>>> import numpy as np
>>> np.set_printoptions(precision=2, suppress=True, linewidth=140)
>>> A = np.load("layer11.npy")
>>> print(A)
[[-3.26  0.54 -4.18 -2.46 -2.24 -4.13  6.15  1.3 ]
 [-2.06  0.29 -2.44 -3.22 -4.61 -5.86  4.78  0.28]
 [ 0.15  2.98  1.33  2.28 -2.81  4.12 -3.03  5.94]
 [-2.99  0.24 -4.52 -2.6  -2.86 -3.65  7.34  1.06]
 [-3.27  1.   -5.78 -0.05 -3.85 -1.85  5.48  0.35]
 [-0.63  4.37 -0.19  2.32 -4.51  2.51 -2.6   6.37]
 [ 0.02  1.38  0.19  3.52 -5.39  3.38 -2.69  7.36]
 [-1.12  3.23 -1.22  0.62 -4.79  3.19 -2.91  6.31]
 [-3.35  0.16  0.59  0.03  6.42 -1.05  2.26 -2.98]
 [-1.58 -0.07  1.01  0.27  6.47  0.    0.94 -4.05]
 [-1.65  1.29 -5.84 -2.68 -3.65 -3.14  8.31  0.27]
 [-2.94  0.59 -3.83 -3.43 -1.91 -3.1   6.43  2.51]
 [-4.03 -1.92 -0.19  1.44  5.24 -0.44  1.93 -4.66]
 [-3.32  2.35 -3.96 -1.78 -3.21 -5.08  4.92  0.3 ]
 [-3.78 -0.34 -4.2  -2.39 -2.67 -3.41  4.53  2.22]
 [-3.38 -0.95  2.08 -0.21  7.38  0.81 -0.01 -5.02]
 [-3.88 -0.98  1.55 -1.04  5.73  0.36  0.76 -3.96]]
>>> cov = np.cov(A, rowvar=False)
>>> print(np.argsort(-A.std(axis=0).round(6), kind="stable"))
[4 7 6 5 2 3 1 0]
>>> print(np.linalg.eigvalsh(cov)[::-1])
[39.56 34.97  1.62  1.1   0.91  0.64  0.46  0.11]
>>> print(np.median(A, axis=0))
[-2.99  0.54 -1.22 -0.21 -2.81 -1.05  2.26  0.35]
>>> print(cov.shape)
(8, 8)
>>> left, sig, Vt = np.linalg.svd(A, full_matrices=False)
>>> print(np.abs(Vt[0]))
[0.25 0.07 0.45 0.24 0.38 0.39 0.6  0.13]
>>> print(np.round(left.T @ A @ Vt.T, 2) + 0)
[[28.07  0.    0.    0.    0.    0.    0.    0.  ]
 [ 0.   25.07  0.    0.    0.    0.    0.    0.  ]
 [ 0.    0.    9.85  0.    0.    0.    0.    0.  ]
 [ 0.    0.    0.    4.92  0.    0.    0.    0.  ]
 [ 0.    0.    0.    0.    4.08  0.    0.    0.  ]
 [ 0.    0.    0.    0.    0.    3.82  0.    0.  ]
 [ 0.    0.    0.    0.    0.    0.    2.8   0.  ]
 [ 0.    0.    0.    0.    0.    0.    0.    1.82]]
>>> print((sig > 1e-8).sum())
8
>>> print(left.shape, sig.shape, Vt.shape)
(17, 8) (8,) (8, 8)
>>> print(np.abs(left[:, 0]).round(6).argmax())
10
>>> vec = np.array([5, -3, -3, 0, -3, -1, -1, -1])
>>> y = A @ vec
>>> print(np.round(np.linalg.pinv(A) @ A, 2) + 0)
[[1. 0. 0. 0. 0. 0. 0. 0.]
 [0. 1. 0. 0. 0. 0. 0. 0.]
 [0. 0. 1. 0. 0. 0. 0. 0.]
 [0. 0. 0. 1. 0. 0. 0. 0.]
 [0. 0. 0. 0. 1. 0. 0. 0.]
 [0. 0. 0. 0. 0. 1. 0. 0.]
 [0. 0. 0. 0. 0. 0. 1. 0.]
 [0. 0. 0. 0. 0. 0. 0. 1.]]
>>> rng = np.random.default_rng(864)
>>> y = y + 0.02 * rng.normal(size=17)
>>> print(y)
[ -1.98  10.77 -10.78   1.73   5.58  -8.41   3.49  -3.86 -36.49 -27.02  10.92  -5.06 -26.35  -2.33  -0.6  -38.21 -35.44]
>>> coef, *_ = np.linalg.lstsq(A, y)
>>> print(coef.round(2) + 0)
[ 5.   -3.   -3.    0.   -3.   -0.99 -1.   -1.  ]
>>> print(coef.round())
[ 5. -3. -3. -0. -3. -1. -1. -1.]
>>> print(round(np.linalg.norm(y - A @ coef), 2))
0.07
>>> hat = A @ np.linalg.solve(A.T @ A, A.T)
>>> print(np.allclose(hat @ hat, hat))
True
>>> print(np.round(np.linalg.eigvalsh(hat), 2) + 0)
[0. 0. 0. 0. 0. 0. 0. 0. 0. 1. 1. 1. 1. 1. 1. 1. 1.]
>>> print(np.round(hat @ A[:, 5], 2) + 0)
[-4.13 -5.86  4.12 -3.65 -1.85  2.51  3.38  3.19 -1.05  0.   -3.14 -3.1  -0.44 -5.08 -3.41  0.81  0.36]
>>> sig = 3 * 0.7 ** np.arange(6)
>>> q, _ = np.linalg.qr(np.array([[-1.7, 0.4, 2.0, -1.1, 2.5, 1.0],
...     [1.0, -1.3, -0.6, 0.7, -0.4, 0.0],
...     [0.0, -0.6, -2.9, 0.8, 1.2, 0.0],
...     [0.7, -0.6, -0.6, -0.1, 0.1, 0.5],
...     [0.9, 0.2, -0.1, 0.3, -0.7, -2.4],
...     [0.4, 0.6, 0.2, 0.7, 0.4, 0.0]]))
>>> K = rng.normal(size=(39, 6)) * sig @ q
>>> print(K.round(2) + 0)
[[ 0.28 -0.88 -0.58  0.18 -0.5   0.03]
 [ 1.19 -0.99 -0.48 -0.81 -0.44  0.78]
 [ 1.36 -0.83  3.04  0.47  1.03 -0.16]
 [-0.1  -1.92  0.96  1.25 -0.3   0.11]
 [-0.69  1.02  2.02  0.    0.73 -1.02]
 [ 2.83 -0.48 -2.76 -0.58  1.74  1.32]
 [-2.37  0.93  2.46 -2.13 -0.91  0.3 ]
 [ 2.54 -0.65  1.51  0.85  1.17  1.7 ]
 [ 0.03 -0.61 -0.83  0.77  1.02 -0.35]
 [ 0.05  4.15 -1.74 -2.15  0.74  1.47]
 [-1.69  0.45  0.   -0.2  -0.77 -1.24]
 [-0.51  1.54 -1.32 -1.11 -0.96 -0.03]
 [ 1.29 -0.3   1.46 -0.1   1.9   0.91]
 [ 1.53 -2.95  0.44  2.08  1.09 -0.57]
 [ 0.84  0.48 -0.91 -0.67  0.1   0.96]
 [-0.36  1.8  -2.07 -1.75  0.23  0.85]
 [-1.98  1.87 -3.1  -1.01 -1.13  1.89]
 [-2.71 -0.34  1.04  0.29  0.38 -0.47]
 [ 0.99 -0.76  0.15 -1.99 -1.38  1.07]
 [-1.23 -0.71  0.07  0.45 -0.49 -0.24]
 [-4.24  1.82  0.67  0.39 -1.15 -2.81]
 [ 4.04  1.77 -3.42 -1.79  2.28  3.  ]
 [ 0.28 -1.26 -1.1   0.48 -0.32 -0.19]
 [ 1.79 -0.23  2.5   0.01  0.63  1.86]
 [ 1.75  0.32 -1.26 -1.38  0.95  1.46]
 [-2.62  1.58 -0.46 -0.42 -1.71  0.1 ]
 [ 1.72 -2.32  2.14  1.52  0.35  0.3 ]
 [-5.79 -1.16  2.56  0.19 -4.5  -1.83]
 [-1.34  1.71  0.95 -0.24  0.61  0.31]
 [ 0.45 -1.79  0.81  0.93 -2.06 -0.25]
 [ 0.94  1.04 -2.77 -0.47  3.28  0.96]
 [ 3.31 -0.03 -2.34 -1.32  3.32  1.73]
 [-0.88  0.45  3.03 -0.1  -0.03  0.45]
 [-0.52 -2.65  2.59  0.83 -1.3   1.3 ]
 [-1.52 -0.53  1.09  0.56 -1.71 -0.74]
 [ 2.2  -1.4   1.25  1.47  1.34 -0.01]
 [ 3.97  0.14 -2.02 -0.58  3.33  2.4 ]
 [-0.01  0.73  1.01  0.4   0.31 -0.68]
 [ 7.74  0.6  -2.1   0.65  4.28  1.42]]
>>> out = K / np.sqrt((K ** 2).mean(axis=1, keepdims=True))
>>> print(np.linalg.matrix_rank(K - K.mean(axis=1, keepdims=True)))
5
>>> print(out[25])
[-1.8   1.09 -0.32 -0.29 -1.17  0.07]
>>> F = np.loadtxt("run7.csv", delimiter=",")
>>> print(F)
[[ 2.  0.  4.  0.  0.]
 [ 0. -2.  0.  0.  0.]
 [ 4.  0.  2.  0.  0.]
 [ 0.  0.  0. -2.  0.]
 [ 0.  0.  0.  0. -2.]]
>>> vec = np.array([-2, 1, 1, -2, -2])
>>> y = F @ vec
>>> coef, lr = np.zeros(5), 1 / np.linalg.norm(F, 2) ** 2
>>> for i in range(12):
...     coef -= lr * F.T @ (F @ coef - y)
...     if i % 2 == 0: print(i, round(np.linalg.norm(F @ coef - y), 2))
... 
0 6.53
2 5.16
4 4.08
6 3.22
8 2.55
10 2.01
>>> print(round(np.linalg.cond(F), 2))
3.0
>>> print(coef)
[-1.64  0.76  0.64 -1.51 -1.51]
>>> print(F.mean(axis=0))
[ 1.2 -0.4  1.2 -0.4 -0.4]
>>> print(np.diff(F, axis=0))
[[-2. -2. -4.  0.  0.]
 [ 4.  2.  2.  0.  0.]
 [-4.  0. -2. -2.  0.]
 [ 0.  0.  0.  2. -2.]]
>>> print(np.round(np.linalg.norm(F), 2))
7.21
>>> print(np.linalg.svd(F, compute_uv=False))
[6. 2. 2. 2. 2.]
>>> print(np.linalg.matrix_rank(F))
5
>>> r0 = np.array([-1, -9, 4, -7, 4, -1, -8])
>>> data = r0[np.abs(np.subtract.outer(np.arange(7), np.arange(7)))]
>>> print(data)
[[-1 -9  4 -7  4 -1 -8]
 [-9 -1 -9  4 -7  4 -1]
 [ 4 -9 -1 -9  4 -7  4]
 [-7  4 -9 -1 -9  4 -7]
 [ 4 -7  4 -9 -1 -9  4]
 [-1  4 -7  4 -9 -1 -9]
 [-8 -1  4 -7  4 -9 -1]]
>>> print(np.all(np.linalg.eigvalsh(data) > 0))
False
>>> cov = data.T @ data
>>> print((data @ data.T).shape)
(7, 7)
>>> print(np.linalg.eigvalsh(cov)[::-1])
[1001.78  351.38  148.61  122.11   93.86   22.23   19.03]
>>> print(np.linalg.svd(data, compute_uv=False) ** 2)
[1001.78  351.38  148.61  122.11   93.86   22.23   19.03]
>>> print(np.trace(cov), (data ** 2).sum())
1759 1759
>>> W1 = np.array([[0, 2], [2, 0], [3, 0], [2, 1], [0, 3], [1, 1], [2, 1]])
>>> coef = np.array([2, 3])
>>> act = np.maximum(data @ W1 + coef, 0)
>>> print((act > 0).mean(axis=0))
[0.   0.14]
>>> print(act)
[[ 0  0]
 [ 0  0]
 [ 0 11]
 [ 0  0]
 [ 0  0]
 [ 0  0]
 [ 0  0]]
>>> print((act > 0).astype(int))
[[0 0]
 [0 0]
 [0 1]
 [0 0]
 [0 0]
 [0 0]
 [0 0]]
>>> basis = np.array([[0, -6], [9, 4]])
>>> print(act @ basis)
[[ 0  0]
 [ 0  0]
 [99 44]
 [ 0  0]
 [ 0  0]
 [ 0  0]
 [ 0  0]]
>>> print((act @ basis).round(6).argmax(axis=1))
[0 0 0 0 0 0 0]
>>> vals, V = np.linalg.eigh(data)
>>> vec = np.array([2, 1, 2, 0, 1, 1, 2])
>>> print(V * np.maximum(vals, 0) @ V.T)
[[ 6.47 -5.39  3.76 -3.59  3.21 -0.95 -2.3 ]
 [-5.39  5.95 -5.44  5.47 -5.16  3.71 -0.95]
 [ 3.76 -5.44  5.83 -6.    5.8  -5.16  3.21]
 [-3.59  5.47 -6.    6.19 -6.    5.47 -3.59]
 [ 3.21 -5.16  5.8  -6.    5.83 -5.44  3.76]
 [-0.95  3.71 -5.16  5.47 -5.44  5.95 -5.39]
 [-2.3  -0.95  3.21 -3.59  3.76 -5.39  6.47]]
>>> print(np.linalg.eigvalsh(data[1:, 1:]))
[-16.26 -10.38  -5.32  -4.57   0.83  29.7 ]
>>> print(vec @ data @ vec / (vec @ vec), np.round(vals[0], 2), np.round(vals[-1], 2))
-9.0 -18.75 31.65
>>> print(V * np.abs(vals) @ V.T)
[[13.94 -1.79  3.52 -0.18  2.41 -0.91  3.4 ]
 [-1.79 12.91 -1.88  6.93 -3.32  3.41 -0.91]
 [ 3.52 -1.88 12.67 -3.    7.6  -3.32  2.41]
 [-0.18  6.93 -3.   13.37 -3.    6.93 -0.18]
 [ 2.41 -3.32  7.6  -3.   12.67 -1.88  3.52]
 [-0.91  3.41 -3.32  6.93 -1.88 12.91 -1.79]
 [ 3.4  -0.91  2.41 -0.18  3.52 -1.79 13.94]]
>>> print(np.trace(data))
-7
>>> print(np.sort(np.abs(np.linalg.eigvals(data))))
[ 4.36  4.72  9.69 11.05 12.19 18.75 31.65]
>>> print(data @ data)
[[ 228  -70  127  -42  111  -54  115]
 [ -70  245 -114  222 -134  152  -54]
 [ 127 -114  260 -138  231 -134  111]
 [ -42  222 -138  293 -138  222  -42]
 [ 111 -134  231 -138  260 -114  127]
 [ -54  152 -134  222 -114  245  -70]
 [ 115  -54  111  -42  127  -70  228]]
